In [1]: import numpy as np

In [2]: from numpy import linalg as LA

In [3]: np.set_printoptions(precision=3, suppress=True, linewidth=120, sign=" ")

In [4]: basis = np.array([[2, 3, 1, 3, 2],
   ...:     [2, 0, -2, 3, 1],
   ...:     [1, 1, -2, 3, 3],
   ...:     [3, 2, -3, 3, 3]])

In [5]: rng = np.random.default_rng(5280)

In [6]: M = rng.normal(size=(11, 4)) @ basis + np.array([0, 0, 1, 0, 1])

In [7]: M
Out[7]: 
array([[  0.116,   4.145,   8.032,   2.292,   1.129],
       [ -0.126,  -1.778,   3.194,  -2.34 ,  -3.495],
       [ 10.858,   7.104,  -7.541,  14.482,  11.585],
       [  6.433,   4.272,  -3.619,   8.225,   6.851],
       [ -9.224,  -0.475,  14.918, -11.53 ,  -6.623],
       [  4.485,   1.95 ,  -3.413,   4.198,   4.177],
       [ -4.156,   1.274,   6.007,  -3.236,   0.996],
       [  3.2  ,   3.134,  -0.83 ,   4.172,   4.688],
       [ -1.745,  -2.484,   1.105,  -1.554,  -0.86 ],
       [ -4.617,  -5.92 ,  -1.172,  -5.878,  -2.164],
       [  4.165,   3.724,   0.532,   3.37 ,   3.065]])

In [8]: x0 = np.array([0, 0, 0, 3, 1])

In [9]: target = M @ x0

In [10]: np.round(LA.pinv(M) @ M, 3) + 0
Out[10]: 
array([[ 1.,  0.,  0.,  0.,  0.],
       [ 0.,  1.,  0.,  0.,  0.],
       [ 0.,  0.,  1.,  0.,  0.],
       [ 0.,  0.,  0.,  1.,  0.],
       [ 0.,  0.,  0.,  0.,  1.]])

In [11]: np.round(LA.solve(M.T @ M, M.T @ target), 3) + 0
Out[11]: array([ 0.,  0.,  0.,  3.,  1.])

In [12]: LA.solve(M, target)
LinAlgError: Last 2 dimensions of the array must be square


In [13]: np.round(LA.lstsq(M, target)[0], 3) + 0
Out[13]: array([ 0.,  0.,  0.,  3.,  1.])

In [14]: target = target + 0.3 * rng.normal(size=11)

In [15]: target
Out[15]: array([  8.355, -10.653,  54.889,  31.519, -41.212,  16.7  ,  -8.702,  17.202,  -5.016, -19.976,  13.044])

In [16]: b, *_ = LA.lstsq(M, target)

In [17]: np.round(M.T @ (target - M @ b), 3) + 0
Out[17]: array([ 0.,  0.,  0.,  0.,  0.])

In [18]: [round(float(LA.norm(LA.solve(M.T @ M + lam * np.eye(5), M.T @ target))), 2) for lam in (0, 1, 10, 100)]
Out[18]: [3.3, 3.05, 2.44, 2.12]

In [19]: C2 = np.cov(M, rowvar=False)

In [20]: np.argsort(-M.std(axis=0).round(6), kind="stable")
Out[20]: array([ 3,  2,  0,  4,  1])

In [21]: np.argwhere(np.triu(np.abs(np.corrcoef(M.T)) > 0.8, 1))
Out[21]: 
array([[ 0,  2],
       [ 0,  3],
       [ 0,  4],
       [ 3,  4]])

In [22]: np.corrcoef(M.T)
Out[22]: 
array([[ 1.   ,  0.74 , -0.824,  0.98 ,  0.924],
       [ 0.74 ,  1.   , -0.288,  0.791,  0.788],
       [-0.824, -0.288,  1.   , -0.789, -0.791],
       [ 0.98 ,  0.791, -0.789,  1.   ,  0.965],
       [ 0.924,  0.788, -0.791,  0.965,  1.   ]])

In [23]: np.polyfit(M[:, 4], M[:, 3], 1)
Out[23]: array([ 1.34 , -1.248])

In [24]: M.std(axis=0)
Out[24]: array([ 5.442,  3.559,  5.967,  6.751,  4.859])

In [25]: x0 = np.array([-3, -2, -3, 0, -1])

In [26]: target = M @ x0

In [27]: b, lr = np.zeros(5), 1 / LA.norm(M, 2) ** 2

In [28]: for i in range(150):
    ...:     b -= lr * M.T @ (M @ b - target)
    ...:     if i % 50 == 0: print(i, round(LA.norm(M @ b - target), 3))
    ...: 
0 50.372
50 5.153
100 3.894

In [29]: b
Out[29]: array([-1.981, -2.21 , -2.839, -0.876, -0.639])
